% python3 -q
>>> import numpy as np
>>> np.set_printoptions(precision=2, suppress=True, linewidth=200, legacy="1.25")
>>> def tidy(a):
...     return np.round(a, 2) + 0
... 
>>> feats = np.array([[4, 2, 4, 5, 3],
...     [2, 0, 1, 2, 1],
...     [4, 1, 0, 2, 5],
...     [5, 2, 2, 0, 3],
...     [3, 1, 5, 3, 0]])
>>> # equal to its transpose
>>> out = feats / np.sqrt((feats ** 2).mean(axis=1, keepdims=True))
>>> tidy(np.linalg.norm(out, axis=1))
array([2.24, 2.24, 2.24, 2.24, 2.24])
>>> np.linalg.matrix_rank(feats - feats.mean(axis=1, keepdims=True))
4
>>> np.trace(feats)
4
>>> np.allclose(feats, feats.T)
True
>>> np.allclose(feats @ feats.T, feats.T @ feats)
True
>>> ang = np.radians(120)
>>> R = np.eye(5)
>>> R[3, 3] = R[2, 2] = np.cos(ang)
>>> R[3, 2], R[2, 3] = -np.sin(ang), np.sin(ang)
>>> tidy(R)
array([[ 1.  ,  0.  ,  0.  ,  0.  ,  0.  ],
       [ 0.  ,  1.  ,  0.  ,  0.  ,  0.  ],
       [ 0.  ,  0.  , -0.5 ,  0.87,  0.  ],
       [ 0.  ,  0.  , -0.87, -0.5 ,  0.  ],
       [ 0.  ,  0.  ,  0.  ,  0.  ,  1.  ]])
>>> out = feats @ R.T
>>> tidy(np.abs(out - feats).max(axis=0))
array([ 0.  ,  0.  ,  4.9 , 10.96,  0.  ])
>>> tidy(np.linalg.svd(feats, compute_uv=False)), tidy(np.linalg.svd(out, compute_uv=False))
(array([13.1 ,  5.47,  3.04,  0.98,  0.39]), array([13.1 ,  5.47,  3.04,  0.98,  0.39]))
>>> np.allclose(np.linalg.norm(feats, axis=1), np.linalg.norm(out, axis=1))
True
>>> X = np.load("case7.npy")
>>> X
array([[ 3.1, -1. , -1. ,  1. , -2. ],
       [ 3. , -2.9,  3. ,  0. ,  2. ],
       [ 3. ,  3. , -1.9,  1. , -3. ],
       [ 0. ,  3. , -3. ,  2.1,  3. ],
       [ 3. , -1. , -1. ,  1. , -1.9]])
>>> np.linalg.cond(X) > 100
True
>>> np.argsort(-np.linalg.norm(X, axis=0).round(6), kind="stable")[:3]
array([0, 4, 1])
>>> out = np.array([[-2, -3, -2], [-3, 1, -1]])
>>> W2 = np.kron(out, X)
>>> np.linalg.matrix_rank(W2)
10
>>> tidy(np.linalg.norm(W2, 2)), tidy(np.linalg.norm(out, 2) * np.linalg.norm(X, 2))
(32.92, 32.92)
>>> tidy(W2)
array([[-6.2,  2. ,  2. , -2. ,  4. , -9.3,  3. ,  3. , -3. ,  6. , -6.2,  2. ,  2. , -2. ,  4. ],
       [-6. ,  5.8, -6. ,  0. , -4. , -9. ,  8.7, -9. ,  0. , -6. , -6. ,  5.8, -6. ,  0. , -4. ],
       [-6. , -6. ,  3.8, -2. ,  6. , -9. , -9. ,  5.7, -3. ,  9. , -6. , -6. ,  3.8, -2. ,  6. ],
       [ 0. , -6. ,  6. , -4.2, -6. ,  0. , -9. ,  9. , -6.3, -9. ,  0. , -6. ,  6. , -4.2, -6. ],
       [-6. ,  2. ,  2. , -2. ,  3.8, -9. ,  3. ,  3. , -3. ,  5.7, -6. ,  2. ,  2. , -2. ,  3.8],
       [-9.3,  3. ,  3. , -3. ,  6. ,  3.1, -1. , -1. ,  1. , -2. , -3.1,  1. ,  1. , -1. ,  2. ],
       [-9. ,  8.7, -9. ,  0. , -6. ,  3. , -2.9,  3. ,  0. ,  2. , -3. ,  2.9, -3. ,  0. , -2. ],
       [-9. , -9. ,  5.7, -3. ,  9. ,  3. ,  3. , -1.9,  1. , -3. , -3. , -3. ,  1.9, -1. ,  3. ],
       [ 0. , -9. ,  9. , -6.3, -9. ,  0. ,  3. , -3. ,  2.1,  3. ,  0. , -3. ,  3. , -2.1, -3. ],
       [-9. ,  3. ,  3. , -3. ,  5.7,  3. , -1. , -1. ,  1. , -1.9, -3. ,  1. ,  1. , -1. ,  1.9]])
>>> X[0] @ X[3]
-3.9
>>> tidy(np.linalg.norm(X, 1)), tidy(np.linalg.norm(X, np.inf))
(12.1, 11.9)
>>> M = np.load("block12.npy")
>>> tidy(M)
array([[0.33, 0.33, 0.17, 0.17],
       [0.25, 0.25, 0.25, 0.25],
       [0.25, 0.  , 0.75, 0.  ],
       [0.  , 0.29, 0.29, 0.43]])
>>> # a transition matrix
>>> rng = np.random.default_rng(16139)
>>> lab = rng.permutation(4)
>>> lab
array([0, 3, 1, 2])
>>> out = M[lab][:, lab]
>>> tidy(np.linalg.det(out)), tidy(np.linalg.det(M[lab]))
(-0.01, -0.01)
>>> tidy(np.trace(out))
1.76
>>> tidy(np.sort(np.abs(np.linalg.eigvals(out))))
array([0.04, 0.41, 0.41, 1.  ])
>>> ang = np.radians(72)
>>> R = np.eye(4)
>>> R[0, 0] = R[3, 3] = np.cos(ang)
>>> R[0, 3], R[3, 0] = -np.sin(ang), np.sin(ang)
>>> tidy(R)
array([[ 0.31,  0.  ,  0.  , -0.95],
       [ 0.  ,  1.  ,  0.  ,  0.  ],
       [ 0.  ,  0.  ,  1.  ,  0.  ],
       [ 0.95,  0.  ,  0.  ,  0.31]])
>>> out = M @ R.T
>>> tidy(np.linalg.det(R)), tidy(np.trace(R))
(1.0, 2.62)
>>> np.allclose(np.linalg.norm(M, axis=1), np.linalg.norm(out, axis=1))
True
>>> np.allclose(M @ M.T, out @ out.T)
True
>>> E = np.array([[2, 1, 5, 0], [2, 4, 5, 4], [4, 0, 5, 2], [4, 1, 0, 3]])
>>> E
array([[2, 1, 5, 0],
       [2, 4, 5, 4],
       [4, 0, 5, 2],
       [4, 1, 0, 3]])
>>> vec = np.array([5, 4, 4, 0])
>>> np.einsum("ij,j->i", E, vec)
array([34, 46, 40, 24])
>>> (E * vec).sum(axis=1)
array([34, 46, 40, 24])
>>> E @ vec
array([34, 46, 40, 24])
>>> E @ (2 * vec)
array([68, 92, 80, 48])
>>> E * vec
array([[10,  4, 20,  0],
       [10, 16, 20,  0],
       [20,  0, 20,  0],
       [20,  4,  0,  0]])
>>> vec = np.array([2, -2, 0, -1])
>>> target = E @ vec
>>> target
array([ 2, -8,  6,  3])
>>> tidy(np.linalg.solve(E, target))
array([ 2., -2.,  0., -1.])
>>> lab = rng.permutation(4)
>>> lab
array([0, 1, 2, 3])
>>> out = E[lab][:, lab]
>>> tidy(np.linalg.det(out)), tidy(np.linalg.det(E[lab]))
(150.0, 150.0)
>>> tidy(np.sort(np.abs(np.linalg.eigvals(out))))
array([1.94, 1.94, 4.05, 9.85])
>>> np.diag(out)
array([2, 4, 5, 3])
>>> out
array([[2, 1, 5, 0],
       [2, 4, 5, 4],
       [4, 0, 5, 2],
       [4, 1, 0, 3]])
>>> O, vecs = np.linalg.qr(out[:, :1])[0], np.linalg.qr(out[:, 1:])[0]
>>> sv = np.linalg.svd(O.T @ vecs, compute_uv=False)
>>> tidy(sv)
array([0.95])
>>> tidy(np.abs(np.linalg.eigvals(E)).max())
9.85
>>> tidy(np.linalg.det(E))
150.0
>>> E @ E
array([[26,  6, 40, 14],
       [48, 22, 55, 38],
       [36,  6, 45, 16],
       [22, 11, 25, 13]])
>>> E.inv()
Traceback (most recent call last):
  File "<python-input-75>", line 1, in <module>
    E.inv()
    ^^^^^
AttributeError: 'numpy.ndarray' object has no attribute 'inv'
>>> mat = np.diag(np.array([0, 2, -1])) + -1 * np.eye(3, k=1) + -1 * np.eye(3, k=-1)
>>> mat
array([[ 0., -1.,  0.],
       [-1.,  2., -1.],
       [ 0., -1., -1.]])
>>> np.all(np.linalg.eigvalsh(mat) > 0)
False
>>> data = np.loadtxt("mat.csv", delimiter=",")
>>> data
array([[ 3.,  1.,  3.,  1.,  3.,  1.],
       [-1.,  3., -1.,  3., -1.,  3.],
       [ 0.,  2.,  0.,  2.,  0.,  2.],
       [ 3.,  1.,  3.,  1.,  3.,  1.],
       [-1.,  3., -1.,  3., -1.,  3.],
       [ 0.,  2.,  0.,  2.,  0.,  2.]])
>>> left, sv, Vt = np.linalg.svd(data)
>>> np.argmax(sv[:-1] / (sv[1:] + 1e-6)) + 1
2
>>> tidy(sv)
array([9.17, 7.75, 0.  , 0.  , 0.  , 0.  ])
>>> out = left[:, :2] @ np.diag(sv[:2]) @ Vt[:2]
>>> tidy(np.abs(data - out).max())
0.0
>>> tidy(np.linalg.norm(data - out) / np.linalg.norm(data))
0.0
>>> tidy(np.linalg.norm(data - out, 2)), tidy(sv[2])
(0.0, 0.0)
>>> np.linalg.matrix_rank(data, rtol=0.05)
2
>>> np.linalg.matrix_rank(out)
2
>>> F = np.load("out7.npy")
>>> F
array([[ 4, 20,  1,  8],
       [ 4, 20,  1,  0]])
>>> # column 1 dominates
>>> vec = np.array([-8, -2, 5, -7])
>>> h1 = np.maximum(F @ vec, 0)
>>> np.tanh(F @ vec)
array([-1., -1.])
>>> np.flatnonzero(h1 > 1e-9)
array([], dtype=int64)
>>> out = np.array([[-1, 1, 4, 0, 3], [0, 2, -3, 2, -3]])
>>> m1 = out.T @ out
>>> m1
array([[ 1, -1, -4,  0, -3],
       [-1,  5, -2,  4, -3],
       [-4, -2, 25, -6, 21],
       [ 0,  4, -6,  4, -6],
       [-3, -3, 21, -6, 18]])
>>> evals, vecs = np.linalg.eigh(m1)
>>> tidy(evals.sum()), np.trace(m1)
(53.0, 53)
>>> (evals > 1e-8).sum(), (evals < -1e-8).sum()
(2, 0)
>>> tidy(vecs.T @ vecs)
array([[1., 0., 0., 0., 0.],
       [0., 1., 0., 0., 0.],
       [0., 0., 1., 0., 0.],
       [0., 0., 0., 1., 0.],
       [0., 0., 0., 0., 1.]])
>>> tidy(vecs.T @ m1 @ vecs)
array([[ 0.  ,  0.  ,  0.  ,  0.  ,  0.  ],
       [ 0.  ,  0.  ,  0.  ,  0.  ,  0.  ],
       [ 0.  ,  0.  ,  0.  ,  0.  ,  0.  ],
       [ 0.  ,  0.  ,  0.  ,  7.49,  0.  ],
       [ 0.  ,  0.  ,  0.  ,  0.  , 45.51]])
>>> tidy(np.linalg.svd(m1, compute_uv=False))
array([45.51,  7.49,  0.  ,  0.  ,  0.  ])
>>> np.abs(vecs[:, -1]).round(6).argmax()
2
>>> np.unique(evals.round(6) + 0, return_counts=True)[1]
array([3, 1, 1])
>>> tidy(vecs @ np.diag(evals) @ vecs.T)
array([[ 1., -1., -4.,  0., -3.],
       [-1.,  5., -2.,  4., -3.],
       [-4., -2., 25., -6., 21.],
       [ 0.,  4., -6.,  4., -6.],
       [-3., -3., 21., -6., 18.]])
